>>> import numpy as np
>>> from numpy import linalg as LA
>>> np.set_printoptions(precision=2, suppress=True, linewidth=160)
>>> J = np.array([[0, 0, 0], [-3, 0, 0], [0, 0, 2]])
>>> np.round(LA.norm(J[0], 1), 2), round(float(LA.norm(J[0], np.inf)), 2)
(np.float64(0.0), 0.0)
>>> round(LA.norm(J, 2), 2)
np.float64(3.0)
>>> LA.norm(J, axis=1).argmax()
np.int64(1)
>>> round(float(LA.norm(J) ** 2 / LA.norm(J, 2) ** 2), 2)
1.44
>>> round(float(LA.norm(J, "nuc")), 2)
5.0
>>> LA.norm(J, axis=1)
array([0., 3., 2.])
>>> Uu, sig, vt = LA.svd(J)
>>> sig
array([3., 2., 0.])
>>> B = Uu[:, :2] @ np.diag(sig[:2]) @ vt[:2]
>>> LA.matrix_rank(B)
np.int64(2)
>>> round(LA.norm(J - B, 2), 2), sig[2]
(np.float64(0.0), np.float64(0.0))
>>> B
array([[ 0.,  0.,  0.],
       [-3.,  0.,  0.],
       [ 0.,  0.,  2.]])
>>> np.abs(J - B).max()
np.float64(0.0)
>>> round(LA.norm(J - B) / LA.norm(J), 2)
np.float64(0.0)
>>> X = np.loadtxt("mat.csv", delimiter=",")
>>> X
array([[ 0.53, -0.09, -0.84],
       [-0.09,  0.98, -0.17],
       [-0.84, -0.17, -0.51]])
>>> # orthonormal columns
>>> q, V = LA.qr(X[:, :1])[0], LA.qr(X[:, 1:])[0]
>>> sig = LA.svd(q.T @ V, compute_uv=False)
>>> (sig > 0.9).sum()
np.int64(0)
>>> np.round(LA.norm(q @ q.T - V @ V.T, 2), 2)
np.float64(1.0)
>>> f = np.array([3, 2, 2])
>>> B = X + np.outer(f, np.eye(3)[0])
>>> B
array([[ 3.53, -0.09, -0.84],
       [ 1.91,  0.98, -0.17],
       [ 1.16, -0.17, -0.51]])
>>> LA.matrix_rank(LA.inv(B) - LA.inv(X), tol=1e-8)
np.int64(1)
>>> vec = np.array([3, 2, 0])
>>> y = B @ vec
>>> c, lr = np.zeros(3), 1 / LA.norm(B, 2) ** 2
>>> for i in range(50):
...     c -= lr * B.T @ (B @ c - y)
...     if i % 10 == 0: print(i, round(LA.norm(B @ c - y), 2))
... 
0 1.79
10 1.02
20 0.59
30 0.34
40 0.19
>>> np.round(LA.cond(B), 2)
np.float64(25.28)
>>> M = np.load("m.npy")
>>> M
array([[ 1,  0,  0,  0],
       [ 2,  1,  0,  0],
       [ 2, -2,  1,  0],
       [-3,  1,  1,  1]])
>>> # triangular: eigenvalues sit on the diagonal
>>> vec = np.array([3, 2, 0, 3])
>>> y = M @ vec
>>> y
array([ 3,  8,  2, -4])
>>> LA.solve(M.T, M[0])
array([1., 0., 0., 0.])
>>> np.round(LA.solve(M, y + M[:, 0]), 2) + 0
array([4., 2., 0., 3.])
>>> np.round(LA.solve(M, 5 * y), 2) + 0
array([15., 10.,  0., 15.])
>>> vec = np.array([0, 2, -1, -1])
>>> y = M @ vec
>>> c, lr = np.zeros(4), 1 / LA.norm(M, 2) ** 2
>>> for i in range(60):
...     c -= lr * M.T @ (M @ c - y)
...     if i % 10 == 0: print(i, round(LA.norm(M @ c - y), 2))
... 
0 3.81
10 0.35
20 0.11
30 0.06
40 0.05
50 0.05
>>> round(float(LA.cond(M)), 2)
60.23
>>> c
array([ 0.05,  1.89, -1.33, -0.4 ])
>>> np.allclose(J, J.T)
False
>>> np.trace(J)
np.int64(2)
>>> round(LA.det(J), 2)
np.float64(0.0)
>>> hat = np.triu(np.array([[-3, 2, -3, -6], [1, 0, -3, -6], [5, 6, 3, 7], [-5, 0, 2, 6]]), 1) + np.eye(4)
>>> B = hat @ M @ LA.inv(hat)
>>> np.round(LA.det(B), 2)
np.float64(1.0)
>>> np.trace(B), np.trace(M)
(np.float64(4.0), np.int64(4))
>>> B
array([[  17.,  -32.,  -54.,  282.],
       [  14.,  -27.,  -48.,  252.],
       [ -19.,   43.,   80., -409.],
       [  -3.,    7.,   13.,  -66.]])
>>> hat @ M - M @ hat
array([[ 16.,   0.,  -6.,   0.],
       [ 12.,  -4.,   0.,  12.],
       [-21.,   3.,   7.,   0.],
       [  0.,   6.,  -6., -19.]])
>>> LA.matrix_rank(B)
np.int64(4)
>>> mat = np.array([[-5, 0, 0], [0, 0, -2], [0, -5, 0]])
>>> # 2 groups of indices that never mix
>>> vec = np.array([3, 0, 2])
>>> y = mat @ vec
>>> y
array([-15,  -4,   0])
>>> LA.solve(mat, y)
array([ 3., -0.,  2.])
>>> LA.solve(mat, -3 * y)
array([-9., -0., -6.])
>>> LA.solve(mat, y + mat[:, 1])
array([3., 1., 2.])
>>> LA.solve(mat.T, mat[1])
array([-0.,  1., -0.])
>>> LA.solve(mat, mat[:, 0])
array([ 1., -0., -0.])
>>> f = np.array([-2, 0, -1, -2])
>>> A = -3 * np.eye(4) + np.outer(f, f)
>>> A
array([[ 1.,  0.,  2.,  4.],
       [ 0., -3.,  0.,  0.],
       [ 2.,  0., -2.,  2.],
       [ 4.,  0.,  2.,  1.]])
>>> rng = np.random.default_rng(77758)
>>> lab = rng.permutation(4)
>>> lab
array([1, 0, 2, 3])
>>> B = A[lab][:, lab]
>>> np.sort(np.abs(LA.eigvals(B)))
array([3., 3., 3., 6.])
>>> ev, V = LA.eig(A)
>>> np.sort(LA.eigvals(A.T))
array([-3., -3., -3.,  6.])
>>> round(float(np.prod(ev)), 2)
-162.0
>>> np.sort(LA.eigvals(LA.inv(A)))
array([-0.33, -0.33, -0.33,  0.17])
>>> [round(float(LA.det(A[:i, :i])), 2) + 0 for i in range(1, 5)]
[1.0, -3.0, 18.0, -162.0]
>>> round(float(LA.eigvalsh(A).min()), 2)
-3.0
>>> round(LA.eigvals(X).sum().real, 2)
np.float64(1.0)
>>> np.kron(np.eye(2, dtype=int), X)
array([[ 0.53, -0.09, -0.84,  0.  , -0.  , -0.  ],
       [-0.09,  0.98, -0.17, -0.  ,  0.  , -0.  ],
       [-0.84, -0.17, -0.51, -0.  , -0.  , -0.  ],
       [ 0.  , -0.  , -0.  ,  0.53, -0.09, -0.84],
       [-0.  ,  0.  , -0.  , -0.09,  0.98, -0.17],
       [-0.  , -0.  , -0.  , -0.84, -0.17, -0.51]])
>>> np.round(LA.det(2 * X), 2), round(LA.det(X), 2)
(np.float64(-8.0), np.float64(-1.0))
>>> K = np.array([[5, 8, 6, 9], [9, 1, 6, 9], [6, 2, 4, 2], [6, 2, 1, 8]])
>>> B = K / LA.norm(K, axis=1, keepdims=True)
>>> C2 = B @ B.T
>>> (np.abs(C2) > 0.9).astype(int)
array([[1, 0, 0, 0],
       [0, 1, 0, 1],
       [0, 0, 1, 0],
       [0, 1, 0, 1]])
>>> C2
array([[1.  , 0.84, 0.79, 0.84],
       [0.84, 1.  , 0.9 , 0.93],
       [0.79, 0.9 , 1.  , 0.76],
       [0.84, 0.93, 0.76, 1.  ]])
>>> round(np.degrees(np.arccos(np.clip(C2[1, 0], -1, 1))), 2)
np.float64(32.9)
>>> round(LA.norm(C2[3], 1), 2), round(LA.norm(C2[3], np.inf), 2)
(np.float64(3.53), np.float64(1.0))
>>> round(float(LA.norm(C2, "nuc")), 2)
4.0
>>> LA.norm(C2, axis=1).argmax()
np.int64(1)
>>> np.round(C2[3] @ C2[1], 2)
np.float64(3.24)
>>> round(LA.norm(C2[3] - C2[1]), 2)
np.float64(0.17)
>>> LA.norm(C2, axis=0)
array([1.74, 1.84, 1.73, 1.77])
>>> feats = np.loadtxt("w.csv", delimiter=",")
>>> feats
array([[ 3.,  1., -1.,  0., -3.],
       [ 2., -1.,  1., -2.,  2.],
       [ 2., -1.,  1., -2.,  2.],
       [ 1.,  1., -2.,  3.,  1.]])
>>> # rows 1 and 2 are equal
>>> B = feats + rng.integers(-2, 3, (4, 3)) @ rng.integers(-2, 3, (3, 5))
>>> B
array([[ 4.,  3., -2., -1., -4.],
       [ 3., -3., -1., -2., -2.],
       [ 3.,  1., -3., -2.,  2.],
       [ 1.,  1.,  1.,  2.,  0.]])
>>> LA.matrix_rank(B - feats, tol=1e-8)
np.int64(3)
>>> LA.matrix_rank(feats, rtol=0.1)
np.int64(3)
>>> np.argsort(-LA.norm(feats, axis=0).round(6), kind="stable")[:3]
array([0, 4, 3])
>>> round(LA.norm(feats, 2) / LA.norm(feats), 2)
np.float64(0.71)
>>> F = np.load("test15.npy")
>>> F
array([[-3,  3],
       [ 3, -3]])
>>> blk = np.stack([feats, 4 * feats, feats[::-1]])
>>> LA.norm(blk, axis=(1, 2))
array([ 8., 32.,  8.])
>>> blk.shape
(3, 4, 5)
>>> np.einsum("bij,cij->bc", blk, blk)
array([[  64.,  256.,   34.],
       [ 256., 1024.,  136.],
       [  34.,  136.,   64.]])
>>> LA.matrix_rank(blk)
array([3, 3, 3])
>>> LA.matrix_rank(blk.reshape(3, -1))
np.int64(2)
>>> Uu, sig, vt = LA.svd(F)
>>> sig.round(2) + 0
array([6., 0.])
>>> np.argmax(sig[:-1] / (sig[1:] + 1e-6)) + 1
np.int64(1)
>>> B = Uu[:, :1] @ np.diag(sig[:1]) @ vt[:1]
>>> B
array([[-3.,  3.],
       [ 3., -3.]])
>>> round(np.abs(F - B).max(), 2)
np.float64(0.0)
>>> round(float(LA.norm(F - B, 2)), 2), np.round(sig[1], 2)
(0.0, np.float64(0.0))
>>> LA.matrix_rank(F, rtol=0.05)
np.int64(1)
>>> round(float(LA.norm(F - B) / LA.norm(F)), 2)
0.0
>>> round(LA.norm(F, 1), 2), np.round(LA.norm(F, np.inf), 2)
(np.float64(6.0), np.float64(6.0))
>>> np.round(LA.norm(F) ** 2 / LA.norm(F, 2) ** 2, 2)
np.float64(1.0)
>>> LA.norm(F, axis=0)
array([4.24, 4.24])
>>> np.round(LA.norm(F[1], 1), 2), round(float(LA.norm(F[1], np.inf)), 2)
(np.float64(6.0), 3.0)
>>> round(float(LA.norm(F[1] - F[0])), 2)
8.49
>>> LA.norm(F, axis=1)
array([4.24, 4.24])
>>> ev, V = LA.eigh(F)
>>> np.unique(ev.round(6) + 0, return_counts=True)[1]
array([1, 1])
>>> (ev > 1e-8).sum(), (ev < -1e-8).sum()
(np.int64(0), np.int64(1))
>>> ev, V = LA.eigh(F)
>>> vec = np.array([-7, 2])
>>> V * np.abs(ev) @ V.T
array([[ 3., -3.],
       [-3.,  3.]])
>>> np.abs(F).sum(axis=1).max(), np.abs(ev).max()
(np.int64(6), np.float64(6.0))
>>> LA.eigvalsh(F[1:, 1:])
array([-3.])
